% python3 -q
>>> import numpy as np
>>> from numpy import linalg as LA
>>> np.set_printoptions(suppress=True, linewidth=200)
>>> tidy = lambda a: np.round(a, 2) + 0
>>> K = np.cumsum(np.array([[3, 2, 0],
...     [2, -1, 1],
...     [3, 3, 2],
...     [3, 2, 0],
...     [2, -2, 3],
...     [2, 3, -3],
...     [1, 1, 0],
...     [0, 3, -2],
...     [-3, 3, -3],
...     [0, -1, -1],
...     [-1, 3, 1],
...     [0, -3, 2],
...     [0, 2, 3],
...     [1, -1, 2],
...     [-1, -1, -1],
...     [-2, 2, -3],
...     [-1, 2, -3],
...     [2, -2, 0],
...     [0, -2, -2],
...     [2, -2, 2],
...     [3, 2, -3],
...     [-2, 3, 2],
...     [-3, 3, 2],
...     [-3, -2, -2],
...     [-1, -2, 1],
...     [-1, -2, -3],
...     [-2, 3, 3]]), axis=0)
>>> K
array([[ 3,  2,  0],
       [ 5,  1,  1],
       [ 8,  4,  3],
       [11,  6,  3],
       [13,  4,  6],
       [15,  7,  3],
       [16,  8,  3],
       [16, 11,  1],
       [13, 14, -2],
       [13, 13, -3],
       [12, 16, -2],
       [12, 13,  0],
       [12, 15,  3],
       [13, 14,  5],
       [12, 13,  4],
       [10, 15,  1],
       [ 9, 17, -2],
       [11, 15, -2],
       [11, 13, -4],
       [13, 11, -2],
       [16, 13, -5],
       [14, 16, -3],
       [11, 19, -1],
       [ 8, 17, -3],
       [ 7, 15, -2],
       [ 6, 13, -5],
       [ 4, 16, -2]])
>>> cov = np.cov(K, rowvar=False)
>>> tidy(np.corrcoef(K[:, 2], K[:, 0])[0, 1])
np.float64(0.19)
>>> np.median(K, axis=0)
array([12., 13., -1.])
>>> tidy(np.polyfit(K[:, 2], K[:, 0], 1))
array([ 0.22, 10.93])
>>> dist = LA.norm(K[:, None] - K[None], axis=-1)
>>> np.unravel_index(dist.round(6).argmax(), dist.shape)
(np.int64(1), np.int64(22))
>>> np.flatnonzero(dist[19] < dist.mean() / 2)
array([ 8,  9, 11, 18, 19])
>>> data = np.load("block6.npy")
>>> print(data)
[[  0   0   0]
 [ -9  -6 -12]
 [ -6  -4  -8]
 [ -3  -2  -4]]
>>> U, sigma, VT = LA.svd(data)
>>> V = VT[:(sigma > 1e-8).sum()]
>>> rng = np.random.default_rng(729912)
>>> vec = data[1] + -2 * data[2] + rng.integers(2) * np.eye(3)[1]
>>> print(vec)
[3. 2. 4.]
>>> tidy(LA.norm(vec - V.T @ V @ vec))
np.float64(0.0)
>>> print(np.allclose(V.T @ V @ vec, vec))
True
>>> LA.matrix_rank(np.vstack([data, vec]))
np.int64(1)
>>> arr = np.load("sample17.npy")
>>> arr
array([[0, 0, 1, 2, 1],
       [0, 0, 3, 5, 2],
       [2, 2, 0, 0, 0],
       [0, 0, 0, 0, 0],
       [0, 0, 3, 5, 2],
       [0, 0, 1, 2, 1],
       [0, 0, 3, 5, 2],
       [4, 5, 0, 0, 0],
       [2, 2, 0, 0, 0],
       [2, 2, 0, 0, 0],
       [4, 5, 0, 0, 0],
       [0, 0, 3, 5, 2],
       [0, 0, 3, 5, 2],
       [2, 2, 0, 0, 0],
       [0, 0, 3, 5, 2],
       [0, 0, 0, 0, 0],
       [2, 2, 0, 0, 0],
       [0, 0, 0, 0, 0],
       [4, 5, 0, 0, 0],
       [0, 0, 1, 2, 1],
       [0, 0, 3, 5, 2],
       [2, 2, 0, 0, 0],
       [0, 0, 3, 5, 2],
       [2, 2, 0, 0, 0],
       [0, 0, 3, 5, 2],
       [0, 0, 3, 5, 2],
       [0, 0, 1, 2, 1],
       [0, 0, 1, 2, 1],
       [0, 0, 0, 0, 0],
       [0, 0, 0, 0, 0]])
>>> print(tidy(arr @ LA.pinv(arr) @ arr))
[[0. 0. 1. 2. 1.]
 [0. 0. 3. 5. 2.]
 [2. 2. 0. 0. 0.]
 [0. 0. 0. 0. 0.]
 [0. 0. 3. 5. 2.]
 [0. 0. 1. 2. 1.]
 [0. 0. 3. 5. 2.]
 [4. 5. 0. 0. 0.]
 [2. 2. 0. 0. 0.]
 [2. 2. 0. 0. 0.]
 [4. 5. 0. 0. 0.]
 [0. 0. 3. 5. 2.]
 [0. 0. 3. 5. 2.]
 [2. 2. 0. 0. 0.]
 [0. 0. 3. 5. 2.]
 [0. 0. 0. 0. 0.]
 [2. 2. 0. 0. 0.]
 [0. 0. 0. 0. 0.]
 [4. 5. 0. 0. 0.]
 [0. 0. 1. 2. 1.]
 [0. 0. 3. 5. 2.]
 [2. 2. 0. 0. 0.]
 [0. 0. 3. 5. 2.]
 [2. 2. 0. 0. 0.]
 [0. 0. 3. 5. 2.]
 [0. 0. 3. 5. 2.]
 [0. 0. 1. 2. 1.]
 [0. 0. 1. 2. 1.]
 [0. 0. 0. 0. 0.]
 [0. 0. 0. 0. 0.]]
>>> tidy(np.trace(LA.pinv(arr) @ arr))
np.float64(4.0)
>>> LA.lstsq(arr[:-1].T, arr[-1])[2]
np.int32(4)
>>> np.allclose(arr[:-1].T @ LA.lstsq(arr[:-1].T, arr[-1])[0], arr[-1])
True
>>> print(np.abs(np.diag(LA.qr(arr)[1])) > 1e-9)
[ True  True  True  True False]
>>> LA.matrix_rank(arr, rtol=0.1)
np.int64(2)
>>> tidy(LA.norm(arr, 2) / LA.norm(arr))
np.float64(0.83)
>>> np.argsort(-LA.norm(arr, axis=0).round(6), kind="stable")[:3]
array([3, 1, 2])
